$ python3 -q
>>> import numpy as np
>>> np.set_printoptions(precision=2, suppress=True, linewidth=140)
>>> data = np.load("layer7.npy")
>>> print(data)
[[13  2  8  3]
 [ 2  1  2  0]
 [ 8  2  8  0]
 [ 3  0  0  2]]
>>> rng = np.random.default_rng(5892)
>>> other = data + rng.integers(-2, 3, (4, 2)) @ rng.integers(-2, 3, (2, 4))
>>> print(other)
[[21 -2  2  7]
 [-2  5  6  0]
 [ 2  6 13 -2]
 [ 5  2  0  6]]
>>> print(np.round(np.linalg.svd(other - data, compute_uv=False), 2) + 0)
[16.02  5.32  0.    0.  ]
>>> print(np.linalg.matrix_rank(other - data, tol=1e-8))
2
>>> print(other - data)
[[ 8 -4 -6  4]
 [-4  4  4  0]
 [-6  4  5 -2]
 [ 2  2  0  4]]
>>> print(np.abs(other - data).sum(axis=1))
[22 12 17  8]
>>> print(np.linalg.cond(other) > 100)
False
>>> print([round(float(x), 2) for x in np.linalg.svd(other, compute_uv=False)[:3]])
[23.41, 16.28, 5.27]
>>> print(np.round(np.linalg.norm(other, 2) / np.linalg.norm(other), 2))
0.81
>>> print(np.linalg.matrix_rank(other, rtol=0.1))
3
>>> proj = np.triu(np.array([[2, -2, -3, 4], [0, -3, 2, 0], [-2, 4, 3, 2], [0, -1, -2, -5]]), 1) + np.eye(4)
>>> other = proj @ data @ np.linalg.inv(proj)
>>> print(round(np.linalg.det(other), 2))
4.0
>>> print(other)
[[ -3. -12.  -5.  33.]
 [ 18.  41. -10. -52.]
 [ 14.  30. -10. -32.]
 [  3.   6.  -3.  -4.]]
>>> print(np.poly(other))
[  1. -24.  88. -45.   4.]
>>> print(np.linalg.matrix_rank(other))
4
>>> print(np.trace(other), np.trace(data))
24.0 24
